% ipython --no-banner

In [1]: import numpy as np

In [2]: import numpy.linalg as la

In [3]: np.set_printoptions(precision=2, suppress=True, linewidth=100, floatmode="fixed")

In [4]: rnd = lambda a: np.round(a, 2) + 0

In [5]: m1 = np.loadtxt("test12.csv", delimiter=",")

In [6]: print(m1)
[[ 1.00  2.00  3.00  3.00]
 [ 0.00  0.00 -2.00  1.00]
 [ 1.00 -1.00 -2.00  3.00]
 [ 3.00  2.00 -3.00 -3.00]]

In [7]: O, V = la.qr(m1[:, :3])[0], la.qr(m1[:, 3:])[0]

In [8]: sv = la.svd(O.T @ V, compute_uv=False)

In [9]: print(rnd(la.norm(O @ O.T - V @ V.T, 2)))
1.0

In [10]: print((sv > 0.9).sum())
0

In [11]: A2 = np.array([[2, 1, 2], [2, 2, 2]])

In [12]: Z = np.kron(A2, m1)

In [13]: print(Z.shape)
(8, 12)

In [14]: u = np.array([1, 1, -5, 3])

In [15]: A2 = m1 + np.outer(u, np.eye(4)[2])

In [16]: print(la.matrix_rank(la.inv(A2) - la.inv(m1), tol=1e-8))
1

In [17]: print(la.matrix_rank(A2 - m1))
1

In [18]: print(A2)
[[ 1.00  2.00  4.00  3.00]
 [ 0.00  0.00 -1.00  1.00]
 [ 1.00 -1.00 -7.00  3.00]
 [ 3.00  2.00  0.00 -3.00]]

In [19]: w1 = np.array([[2, 3], [-3, 1], [3, 3], [-2, -3]])

In [20]: coef = np.array([-2, 0])

In [21]: hid = np.maximum(m1 @ w1 + coef, 0)

In [22]: print((hid > 0).astype(int))
[[0 1]
 [0 0]
 [0 0]
 [0 1]]

In [23]: print((hid > 0).mean(axis=0))
[0.00 0.50]

In [24]: Z = np.array([[2, -1, 3], [2, 2, 3]])

In [25]: print((hid @ Z).round(6).argmax(axis=1))
[2 0 0 2]

In [26]: data = np.load("a.npy")

In [27]: print(rnd(data))
[[ 0.95  0.23 -0.14 -0.14]
 [ 0.23 -0.14  0.68  0.68]
 [-0.14  0.68  0.59 -0.41]
 [-0.14  0.68 -0.41  0.59]]

In [28]: x0 = np.array([9, 6, 1, 1])

In [29]: print(rnd(np.abs(la.eigvals(data))))
[1.00 1.00 1.00 1.00]

In [30]: print(rnd(np.sort(np.abs(np.degrees(np.angle(la.eigvals(data)))))))
[  0.00   0.00   0.00 180.00]

In [31]: print(rnd(la.norm(x0)), rnd(la.norm(data @ x0)))
10.91 10.91

In [32]: print(rnd(la.inv(data)))
[[ 0.95  0.23 -0.14 -0.14]
 [ 0.23 -0.14  0.68  0.68]
 [-0.14  0.68  0.59 -0.41]
 [-0.14  0.68 -0.41  0.59]]
